$ ipython --no-banner

In [1]: import numpy as np

In [2]: np.set_printoptions(suppress=True, linewidth=100)

In [3]: rd = lambda a: np.round(a, 3) + 0

In [4]: m1 = np.load("a.npy")

In [5]: m1
Out[5]: 
array([[ 3,  4,  5,  6,  7,  8],
       [ 9, 10, 11, 12, 13, 14],
       [15, 16, 17, 18, 19, 20],
       [21, 22, 23, 24, 25, 26]])

In [6]: W1 = np.array([[3, 4, -8],
   ...:     [0, 8, -4],
   ...:     [-8, -6, -1],
   ...:     [1, -2, -7],
   ...:     [-2, -1, -7],
   ...:     [-1, 8, -5]])

In [7]: b = np.array([6, -8, -5])

In [8]: act = np.maximum(m1 @ W1 + b, 0)

In [9]: print(np.linalg.matrix_rank(act))
1

In [10]: (act > 0).mean(axis=0)
Out[10]: array([0., 1., 0.])

In [11]: print(act)
[[  0  51   0]
 [  0 117   0]
 [  0 183   0]
 [  0 249   0]]

In [12]: W2 = np.array([[3, -2, 2], [1, -3, 3], [2, 3, -3]])

In [13]: print((act @ W2).round(6).argmax(axis=1))
[2 2 2 2]

In [14]: W1 @ W2
Out[14]: 
array([[ -3, -42,  42],
       [  0, -36,  36],
       [-32,  31, -31],
       [-13, -17,  17],
       [-21, -14,  14],
       [ -5, -37,  37]])

In [15]: r = np.linalg.matrix_rank(act)

In [16]: r
Out[16]: np.int64(1)

In [17]: N = np.linalg.svd(act)[2][r:].T

In [18]: print([int(np.linalg.matrix_rank(act[:, :j + 1])) for j in range(3)])
[0, 1, 1]

In [19]: N.shape
Out[19]: (3, 2)

In [20]: print([int(np.linalg.matrix_rank(np.delete(act, i, axis=0))) for i in range(4)])
[1, 1, 1, 1]

In [21]: np.allclose(act @ N, 0)
Out[21]: True

In [22]: [int(np.linalg.matrix_rank(act[:i])) for i in range(1, len(act) + 1)]
Out[22]: [1, 1, 1, 1]

In [23]: [round(float(x), 3) for x in np.linalg.svd(m1, compute_uv=False)[:3]]
Out[23]: [78.637, 3.497, 0.0]

In [24]: print(np.linalg.matrix_rank(m1, rtol=0.1))
1

In [25]: print(np.argsort(-np.linalg.norm(m1, axis=0).round(6), kind="stable")[:3])
[5 4 3]

In [26]: np.linalg.cond(m1) > 100
Out[26]: np.True_

In [27]: ang = np.radians(45)

In [28]: r_ = np.eye(6)

In [29]: r_[4, 4] = r_[5, 5] = np.cos(ang)

In [30]: r_[4, 5], r_[5, 4] = -np.sin(ang), np.sin(ang)

In [31]: rd(r_)
Out[31]: 
array([[ 1.   ,  0.   ,  0.   ,  0.   ,  0.   ,  0.   ],
       [ 0.   ,  1.   ,  0.   ,  0.   ,  0.   ,  0.   ],
       [ 0.   ,  0.   ,  1.   ,  0.   ,  0.   ,  0.   ],
       [ 0.   ,  0.   ,  0.   ,  1.   ,  0.   ,  0.   ],
       [ 0.   ,  0.   ,  0.   ,  0.   ,  0.707, -0.707],
       [ 0.   ,  0.   ,  0.   ,  0.   ,  0.707,  0.707]])

In [32]: Y = m1 @ r_.T

In [33]: np.allclose(np.linalg.norm(m1, axis=1), np.linalg.norm(Y, axis=1))
Out[33]: True

In [34]: print(rd(np.linalg.det(r_)), rd(np.trace(r_)))
1.0 5.414

In [35]: r = np.linalg.matrix_rank(m1)

In [36]: r
Out[36]: np.int64(2)

In [37]: N = np.linalg.svd(m1)[2][r:].T

In [38]: [int(np.linalg.matrix_rank(m1[:, :j + 1])) for j in range(6)]
Out[38]: [1, 2, 2, 2, 2, 2]
